$ ipython --no-banner

In [1]: import numpy as np

In [2]: np.set_printoptions(precision=3, suppress=True, linewidth=200)

In [3]: def rnd(a):
   ...:     return np.round(a, 3) + 0
   ...: 

In [4]: feats = np.load("x.npy")

In [5]: feats
Out[5]: 
array([[ 8,  0,  0],
       [ 6, -3,  0],
       [ 2, -9, -7]])

In [6]: np.linalg.matrix_rank(feats - feats[0, 0] * np.eye(3))
Out[6]: np.int64(2)

In [7]: np.prod(np.diag(feats)), rnd(np.linalg.det(feats))
Out[7]: (np.int64(168), np.float64(168.0))

In [8]: [int(np.linalg.matrix_rank(np.linalg.matrix_power(feats, p))) for p in range(1, 4)]
Out[8]: [3, 3, 3]

In [9]: np.linalg.matrix_power(feats - np.diag(np.diag(feats)), 3)
Out[9]: 
array([[0, 0, 0],
       [0, 0, 0],
       [0, 0, 0]])

In [10]: feats @ feats
Out[10]: 
array([[ 64,   0,   0],
       [ 30,   9,   0],
       [-52,  90,  49]])

In [11]: A = np.loadtxt("data.csv", delimiter=",")

In [12]: A
Out[12]: 
array([[-0.926, 24.873, 21.959],
       [ 0.612, 23.918, 19.9  ],
       [-0.223, 22.712, 19.109],
       [ 0.315, 26.115, 18.53 ],
       [ 0.278, 25.596, 20.493],
       [-2.497, 26.244, 19.476],
       [-1.455, 24.49 , 19.987],
       [-1.988, 24.494, 19.395],
       [ 0.174, 25.369, 20.   ],
       [-0.356, 25.208, 19.936],
       [ 0.129, 26.285, 20.189],
       [-1.69 , 24.674, 20.371],
       [ 0.254, 25.941, 22.098],
       [-0.369, 23.97 , 18.991],
       [-0.702, 25.584, 18.572],
       [-0.911, 24.909, 19.306],
       [ 0.52 , 25.083, 20.673],
       [-1.539, 25.48 , 16.75 ],
       [-0.254, 25.319, 20.167],
       [ 0.738, 24.918, 21.247],
       [ 0.395, 26.715, 20.324],
       [ 0.819, 26.078, 20.735]])

In [13]: gram = np.cov(A, rowvar=False)

In [14]: rnd(np.polyfit(A[:, 0], A[:, 2], 1))
Out[14]: array([ 0.461, 20.1  ])

In [15]: rnd(A.std(axis=0))
Out[15]: array([0.929, 0.906, 1.146])

In [16]: np.argsort(-A.std(axis=0).round(6), kind="stable")
Out[16]: array([2, 0, 1])

In [17]: rnd(np.linalg.eigvalsh(gram)[::-1])
Out[17]: array([1.654, 0.831, 0.654])

In [18]: gram.shape
Out[18]: (3, 3)

In [19]: left, s, VT = np.linalg.svd(A)

In [20]: rnd(s)
Out[20]: array([150.685,   5.124,   3.873])

In [21]: np.argmax(s[:-1] / (s[1:] + 1e-6)) + 1
Out[21]: np.int64(1)

In [22]: B = left[:, :1] @ np.diag(s[:1]) @ VT[:1]

In [23]: rnd(np.linalg.norm(A - B, 2)), rnd(s[1])
Out[23]: (np.float64(5.124), np.float64(5.124))

In [24]: np.linalg.matrix_rank(A, rtol=0.05)
Out[24]: np.int64(1)

In [25]: np.linalg.matrix_rank(B)
Out[25]: np.int64(1)

In [26]: rnd(np.abs(A - B).max())
Out[26]: np.float64(2.109)

In [27]: rnd(np.linalg.norm(A - B) / np.linalg.norm(A))
Out[27]: np.float64(0.043)

In [28]: hat = A @ np.linalg.solve(A.T @ A, A.T)

In [29]: rnd(np.linalg.eigvalsh(hat))
Out[29]: array([0., 0., 0., 0., 0., 0., 0., 0., 0., 0., 0., 0., 0., 0., 0., 0., 0., 0., 0., 1., 1., 1.])

In [30]: rnd(hat @ A[:, 2])
Out[30]: array([21.959, 19.9  , 19.109, 18.53 , 20.493, 19.476, 19.987, 19.395, 20.   , 19.936, 20.189, 20.371, 22.098, 18.991, 18.572, 19.306, 20.673, 16.75 , 20.167, 21.247, 20.324, 20.735])

In [31]: np.allclose(hat @ hat, hat)
Out[31]: True

In [32]: np.argsort(-np.linalg.norm(A, axis=0).round(6), kind="stable")[:3]
Out[32]: array([1, 2, 0])

In [33]: round(np.log10(np.linalg.cond(A)))
Out[33]: 2

In [34]: [round(float(x), 3) for x in np.linalg.svd(A, compute_uv=False)[:3]]
Out[34]: [150.685, 5.124, 3.873]

In [35]: np.linalg.matrix_rank(A, rtol=0.1)
Out[35]: np.int64(1)

In [36]: arr = np.load("run5.npy")

In [37]: arr
Out[37]: 
array([[-3., -5.,  2., -3.],
       [ 5.,  7., -4.,  1.],
       [ 5.,  5., -2.,  1.],
       [-5., -5.,  2., -1.]])

In [38]: np.linalg.lstsq(arr[:-1].T, arr[-1])[2]
Out[38]: np.int32(3)

In [39]: rnd(np.trace(np.linalg.pinv(arr) @ arr))
Out[39]: np.float64(3.0)

In [40]: np.unique(arr.round(6), axis=0).shape
Out[40]: (4, 4)

In [41]: W = np.array([[2, -3], [4, 2], [2, -5], [-3, 3]])

In [42]: beta = np.array([-1, -3])

In [43]: hid = np.maximum(arr @ W + beta, 0)

In [44]: np.linalg.matrix_rank(hid)
Out[44]: np.int64(2)

In [45]: hid
Out[45]: 
array([[ 0.,  0.],
       [26., 19.],
       [22.,  5.],
       [ 0.,  0.]])

In [46]: (hid > 0).astype(int)
Out[46]: 
array([[0, 0],
       [1, 1],
       [1, 1],
       [0, 0]])

In [47]: cent = np.array([[3, 1], [2, -3]])

In [48]: W @ cent
Out[48]: 
array([[  0,  11],
       [ 16,  -2],
       [ -4,  17],
       [ -3, -12]])

In [49]: hid @ cent
Out[49]: 
array([[  0.,   0.],
       [116., -31.],
       [ 76.,   7.],
       [  0.,   0.]])

In [50]: arr[2] @ arr[0]
Out[50]: np.float64(-47.0)

In [51]: np.linalg.norm(arr, axis=1).argmax()
Out[51]: np.int64(1)

In [52]: rnd(np.linalg.norm(arr[2], 1)), rnd(np.linalg.norm(arr[2], np.inf))
Out[52]: (np.float64(13.0), np.float64(5.0))

In [53]: rnd(np.linalg.norm(arr[2] - arr[0]))
Out[53]: np.float64(14.0)

In [54]: rnd(np.linalg.norm(arr, axis=1))
Out[54]: array([6.856, 9.539, 7.416, 7.416])

In [55]: rnd(np.linalg.norm(arr) ** 2 / np.linalg.norm(arr, 2) ** 2)
Out[55]: np.float64(1.031)

In [56]: W = np.array([[1, -2, -2, 0, -2], [-3, 2, 2, 1, -3], [-3, -1, -2, 1, -1]])

In [57]: beta = np.array([3, 1, 1, 2, 1])

In [58]: hid = np.maximum(feats @ W + beta, 0)

In [59]: rnd((hid > 0).mean(axis=0))
Out[59]: array([1.   , 0.   , 0.   , 0.333, 0.333])

In [60]: np.linalg.matrix_rank(hid)
Out[60]: np.int64(3)

In [61]: cent = np.array([[0, 0, 3], [0, 1, 2], [1, 1, 1], [1, 3, 1], [1, 0, 1]])

In [62]: hid @ cent
Out[62]: 
array([[  2,   6,  35],
       [  0,   0,  54],
       [ 31,   0, 190]])

In [63]: K = np.load("block0.npy")

In [64]: K
Out[64]: 
array([[ 8,  6,  4],
       [16, 14,  7],
       [ 0,  0,  0],
       [ 8,  8,  1],
       [16, 14,  5],
       [ 0,  0,  0],
       [ 8,  6,  4],
       [ 8,  6,  4],
       [ 0,  0,  0],
       [ 0,  0,  0],
       [ 8,  6,  4],
       [ 0,  0,  0],
       [16, 14,  7],
       [ 8,  8,  3],
       [ 0,  0,  0],
       [16, 14,  5],
       [16, 14,  7],
       [16, 16,  4],
       [ 8,  8,  3],
       [16, 16,  4],
       [ 8,  8,  1],
       [ 8,  6,  4],
       [ 0,  0,  0],
       [ 8,  6,  4]])

In [65]: hat = np.triu(np.array([[-3, 3, 1, -2], [3, 3, 3, 3], [3, -1, 2, 1], [1, -3, -3, 3]]), 1) + np.eye(4)

In [66]: B = hat @ arr @ np.linalg.inv(hat)

In [67]: np.linalg.matrix_rank(B)
Out[67]: np.int64(3)

In [68]: rnd(np.linalg.det(B))
Out[68]: np.float64(0.0)

In [69]: B
Out[69]: 
array([[ 27., -50., 107., 100.],
       [  5.,  -8.,  15.,  20.],
       [  0.,   0.,   0.,   0.],
       [ -5.,  10., -23., -18.]])
